$ ipython --no-banner

In [1]: import numpy as np

In [2]: from numpy import linalg as LA

In [3]: np.set_printoptions(suppress=True, linewidth=200)

In [4]: def rd(a):
   ...:     return np.round(a, 3) + 0
   ...: 

In [5]: F = np.loadtxt("m.csv", delimiter=",")

In [6]: F
Out[6]: 
array([[-14. ,  -0.1,  -0.4,  -1.7],
       [ 12. ,  -1.9,   0.4,  -0.2],
       [  4. ,   0.5,  -0.7,   0.5],
       [ 24. ,  -0.8,   0.1,  -1.7]])

In [7]: hat = np.triu(np.array([[-2, 1, 0, -1], [2, 1, -1, -1], [2, -2, 1, 0], [2, 1, -2, 1]]), 1) + np.eye(4)

In [8]: M2 = hat @ F @ LA.inv(hat)

In [9]: print(LA.matrix_rank(M2))
4

In [10]: print(rd(hat @ F - F @ hat))
[[-12.   12.9   0.2 -12.6]
 [-28.  -11.7  -1.3  11.3]
 [  0.   -4.    0.5   4.5]
 [  0.  -24.   -0.8  23.2]]

In [11]: rd(LA.det(M2))
Out[11]: np.float64(78.2)

In [12]: print(rd(M2))
[[-26.   24.8  24.7  -1.4]
 [-16.   14.4  15.4  -0.6]
 [  4.   -3.5  -4.2   1. ]
 [ 24.  -24.8 -24.7  -2.5]]

In [13]: rd(np.poly(M2))
Out[13]: array([  1.   ,  18.3  , 109.14 , 182.604,  78.2  ])

In [14]: m1 = np.load("a.npy")

In [15]: m1
Out[15]: 
array([[ 0, -1,  1, -1,  2],
       [ 0,  0,  1,  0, -2],
       [ 0,  0,  0, -2,  2],
       [ 0,  0,  0,  0,  0],
       [ 0,  0,  0,  0,  0]])

In [16]: Uu, sv, Vh = LA.svd(m1)

In [17]: print(rd(sv))
[3.977 1.691 1.152 0.    0.   ]

In [18]: np.argmax(sv[:-1] / (sv[1:] + 1e-6)) + 1
Out[18]: np.int64(3)

In [19]: M2 = Uu[:, :3] @ np.diag(sv[:3]) @ Vh[:3]

In [20]: rd(LA.norm(m1 - M2, 2)), sv[3]
Out[20]: (np.float64(0.0), np.float64(0.0))

In [21]: rd(LA.norm(m1 - M2) / LA.norm(m1))
Out[21]: np.float64(0.0)

In [22]: rd(np.abs(m1 - M2).max())
Out[22]: np.float64(0.0)

In [23]: print(LA.matrix_rank(M2))
3

In [24]: rd(M2)
Out[24]: 
array([[ 0., -1.,  1., -1.,  2.],
       [ 0.,  0.,  1.,  0., -2.],
       [ 0.,  0.,  0., -2.,  2.],
       [ 0.,  0.,  0.,  0.,  0.],
       [ 0.,  0.,  0.,  0.,  0.]])

In [25]: LA.matrix_rank(m1, rtol=0.05)
Out[25]: np.int64(3)
